In [1]: import numpy as np

In [2]: from numpy import linalg as LA

In [3]: np.set_printoptions(precision=1, suppress=True, linewidth=160)

In [4]: K = np.load("x.npy")

In [5]: print(K)
[[-2  2 -5  1 -2  2 -6  2]
 [ 2  6 -3  4 -4  3 -2 -1]
 [-5 -3 -4 -2  3 -4  4  3]
 [ 1  4 -2  6 -1  2 -1  3]
 [-2 -4  3 -1  0 -4  1 -6]
 [ 2  3 -4  2 -4 -2  4  0]
 [-6 -2  4 -1  1  4 -6 -2]
 [ 2 -1  3  3 -6  0 -2 -2]]

In [6]: rng = np.random.default_rng(999043)

In [7]: labels = rng.permutation(8)

In [8]: print(labels)
[7 1 4 3 5 2 6 0]

In [9]: Y = K[labels][:, labels]

In [10]: print(np.trace(Y))
-4

In [11]: print(Y)
[[-2 -1 -6  3  0  3 -2  2]
 [-1  6 -4  4  3 -3 -2  2]
 [-6 -4  0 -1 -4  3  1 -2]
 [ 3  4 -1  6  2 -2 -1  1]
 [ 0  3 -4  2 -2 -4  4  2]
 [ 3 -3  3 -2 -4 -4  4 -5]
 [-2 -2  1 -1  4  4 -6 -6]
 [ 2  2 -2  1  2 -5 -6 -2]]

In [12]: print(round(LA.det(Y), 1), round(LA.det(K[labels]), 1))
106400.0 -106400.0

In [13]: print(np.sort(np.abs(LA.eigvals(Y))))
[ 0.1  2.5  4.1  4.5  6.9 11.3 13.6 16.8]

In [14]: print(np.diag(Y))
[-2  6  0  6 -2 -4 -6 -2]

In [15]: ev, evecs = LA.eigh(K)

In [16]: print(round(ev.sum(), 1), np.trace(K))
-4.0 -4

In [17]: print(np.round(evecs @ np.diag(ev) @ evecs.T, 1) + 0)
[[-2.  2. -5.  1. -2.  2. -6.  2.]
 [ 2.  6. -3.  4. -4.  3. -2. -1.]
 [-5. -3. -4. -2.  3. -4.  4.  3.]
 [ 1.  4. -2.  6. -1.  2. -1.  3.]
 [-2. -4.  3. -1.  0. -4.  1. -6.]
 [ 2.  3. -4.  2. -4. -2.  4.  0.]
 [-6. -2.  4. -1.  1.  4. -6. -2.]
 [ 2. -1.  3.  3. -6.  0. -2. -2.]]
